% python3 -q
>>> import numpy as np
>>> np.set_printoptions(suppress=True, linewidth=160)
>>> rd = lambda a: np.round(a, 1) + 0
>>> m1 = np.array([[-0.8, 1.4, 8.0, 0.0, 2.8],
...     [0.1, 0.4, -0.5, 0.8, 1.0],
...     [-0.8, -1.1, -4.5, 0.9, -1.3],
...     [1.6, 0.4, -5.0, 1.5, -0.7]])
>>> vec = np.array([2, 2, 0, 2, 2])
>>> h1 = np.maximum(m1 @ vec, 0)
>>> print(rd(m1.T @ h1))
[ 4.  13.6 24.1 12.1 19.7]
>>> print(rd(np.maximum(m1 @ vec, 0) - np.maximum(-m1 @ vec, 0)))
[ 6.8  4.6 -4.6  5.6]
>>> print(np.flatnonzero(h1 > 1e-9))
[0 1 3]
>>> print(rd(np.tanh(m1 @ vec)))
[ 1.  1. -1.  1.]
>>> theta = np.radians(120)
>>> r_ = np.eye(5)
>>> r_[4, 4] = r_[3, 3] = np.cos(theta)
>>> r_[4, 3], r_[3, 4] = -np.sin(theta), np.sin(theta)
>>> print(rd(r_))
[[ 1.   0.   0.   0.   0. ]
 [ 0.   1.   0.   0.   0. ]
 [ 0.   0.   1.   0.   0. ]
 [ 0.   0.   0.  -0.5  0.9]
 [ 0.   0.   0.  -0.9 -0.5]]
>>> A2 = m1 @ r_.T
>>> print(rd(np.abs(A2 - m1).max(axis=0)))
[0.  0.  0.  2.9 4.2]
>>> print(np.allclose(m1 @ m1.T, A2 @ A2.T))
True
>>> print(rd(np.linalg.det(r_)), np.trace(r_))
1.0 2.0
>>> print(rd(np.linalg.svd(m1, compute_uv=False)), rd(np.linalg.svd(A2, compute_uv=False)))
[11.1  2.5  1.5  0.5] [11.1  2.5  1.5  0.5]
>>> print(np.allclose(np.linalg.norm(m1, axis=1), np.linalg.norm(A2, axis=1)))
True
>>> print((r_ != 0).astype(int))
[[1 0 0 0 0]
 [0 1 0 0 0]
 [0 0 1 0 0]
 [0 0 0 1 1]
 [0 0 0 1 1]]
>>> print((np.linalg.matrix_power((r_ != 0) + (r_.T != 0) + np.eye(5), 5) > 0).astype(int))
[[1 0 0 0 0]
 [0 1 0 0 0]
 [0 0 1 0 0]
 [0 0 0 1 1]
 [0 0 0 1 1]]
>>> F = np.load("a.npy")
>>> print(F)
[[-4 -1 -2  1  2  0]
 [-1 -2  1 -2  1  0]
 [-2  1  4  1  1  0]
 [ 1 -2  1 -2  4  3]
 [ 2  1  1  4  2  1]
 [ 0  0  0  3  1 -2]]
>>> rng = np.random.default_rng(31254)
>>> A2 = F + rng.integers(-2, 3, (6, 5)) @ rng.integers(-2, 3, (5, 6))
>>> print(A2)
[[-4 -3 -1 -3  0 -1]
 [-1 -1 -1  0 -1  2]
 [-1  4  4  8  8 -5]
 [ 3 -6  5 -2  4  4]
 [ 2 -1 -3 -2 -8  8]
 [-4  5 -7 -3 -3 -5]]
>>> print(np.abs(A2 - F).sum(axis=1))
[10  9 23 11 29 29]
>>> print(np.linalg.matrix_rank(A2 - F, tol=1e-8))
5
>>> print(rd(np.linalg.eigvalsh(F).min()))
-6.7
>>> print(np.all(np.linalg.eigvalsh(F) > 0))
False
>>> print([round(float(np.linalg.det(F[:i, :i])), 2) + 0 for i in range(1, 7)])
[-4.0, 7.0, 44.0, 36.0, -576.0, 927.0]
>>> mat = np.load("mat.npy")
>>> print(mat)
[[-0.4 -0.5  1.4  0.2]
 [ 0.7 -1.8 -1.7 -1. ]
 [-1.8 -0.6 -0.4 -0.9]
 [-0.3  0.8 -0.6  1.2]
 [-1.1 -0.9 -0.9  0.5]
 [ 0.4  0.3 -0.7 -1.5]
 [ 0.2 -0.5 -0.8  0.9]]
>>> hat = mat @ np.linalg.solve(mat.T @ mat, mat.T)
>>> print(np.linalg.matrix_rank(np.eye(7) - hat))
3
>>> print(np.allclose(hat @ hat, hat))
True
>>> print(np.trace(hat))
4.0
>>> print(rd(np.linalg.eigvalsh(hat)))
[0. 0. 0. 1. 1. 1. 1.]
>>> print(rd(hat))
[[ 0.6 -0.1  0.  -0.3  0.  -0.3 -0.1]
 [-0.1  0.8  0.  -0.3  0.1  0.1  0.2]
 [ 0.   0.   0.8  0.   0.3  0.1 -0.2]
 [-0.3 -0.3  0.   0.5  0.2 -0.1  0.2]
 [ 0.   0.1  0.3  0.2  0.5 -0.2  0.2]
 [-0.3  0.1  0.1 -0.1 -0.2  0.5 -0.2]
 [-0.1  0.2 -0.2  0.2  0.2 -0.2  0.3]]
>>> J = np.load("layer13.npy")
>>> print(J)
[[ 0  0  0  0]
 [ 0 -2  0  0]
 [ 0  0 -4  0]
 [ 0  0  0  1]]
>>> labels = rng.permutation(4)
>>> print(labels)
[3 2 1 0]
>>> A2 = J[labels][:, labels]
>>> print(np.trace(A2))
-5
>>> print(A2)
[[ 1  0  0  0]
 [ 0 -4  0  0]
 [ 0  0 -2  0]
 [ 0  0  0  0]]
>>> u = np.array([3, 2])
>>> print(np.polyval(u, J[2]))
[  2   2 -10   2]
>>> left, sig, Vt = np.linalg.svd(J)
>>> V = Vt[:(sig > 1e-8).sum()]
>>> vec = J[3] + -3 * J[0] + rng.integers(2) * np.eye(4)[2]
>>> print(vec)
[0. 0. 0. 1.]
>>> print(rd(np.linalg.norm(vec - V.T @ V @ vec)))
0.0
>>> print(np.allclose(V.T @ V @ vec, vec))
True
>>> print(np.diag(V.T @ V))
[0. 1. 1. 1.]
>>> print(V.T @ V)
[[0. 0. 0. 0.]
 [0. 1. 0. 0.]
 [0. 0. 1. 0.]
 [0. 0. 0. 1.]]
>>> print(J @ J)
[[ 0  0  0  0]
 [ 0  4  0  0]
 [ 0  0 16  0]
 [ 0  0  0  1]]
>>> print(np.linalg.matrix_rank(J - J[0, 0] * np.eye(4)))
3
>>> print(rd(np.sort(np.linalg.eigvals(J))))
[-4. -2.  0.  1.]
>>> print(np.linalg.matrix_power(J - np.diag(np.diag(J)), 4))
[[0 0 0 0]
 [0 0 0 0]
 [0 0 0 0]
 [0 0 0 0]]
>>> A2 = np.array([[0, 0, 0], [0, 1, 2], [1, 0, 2], [2, 1, 0]])
>>> print(A2.T @ J.T)
[[ 0  0 -4  2]
 [ 0 -2  0  1]
 [ 0 -4 -8  0]]
>>> X = np.eye(6, dtype=int)[rng.permutation(6)]
>>> print(X)
[[0 1 0 0 0 0]
 [1 0 0 0 0 0]
 [0 0 0 1 0 0]
 [0 0 1 0 0 0]
 [0 0 0 0 1 0]
 [0 0 0 0 0 1]]
>>> vals, V = np.linalg.eigh(X)
>>> print(rd(np.linalg.svd(X, compute_uv=False)))
[1. 1. 1. 1. 1. 1.]
>>> print(rd(np.linalg.eigvalsh(X @ X)))
[1. 1. 1. 1. 1. 1.]
>>> u = np.array([-3, -9, -6, -6, 4, -6])
>>> A2 = X + np.outer(u, np.eye(6)[4])
>>> print(rd(np.linalg.det(A2) / np.linalg.det(X)), rd(1 + np.linalg.solve(X, u)[4]))
5.0 5.0
>>> print(A2)
[[ 0.  1.  0.  0. -3.  0.]
 [ 1.  0.  0.  0. -9.  0.]
 [ 0.  0.  0.  1. -6.  0.]
 [ 0.  0.  1.  0. -6.  0.]
 [ 0.  0.  0.  0.  5.  0.]
 [ 0.  0.  0.  0. -6.  1.]]
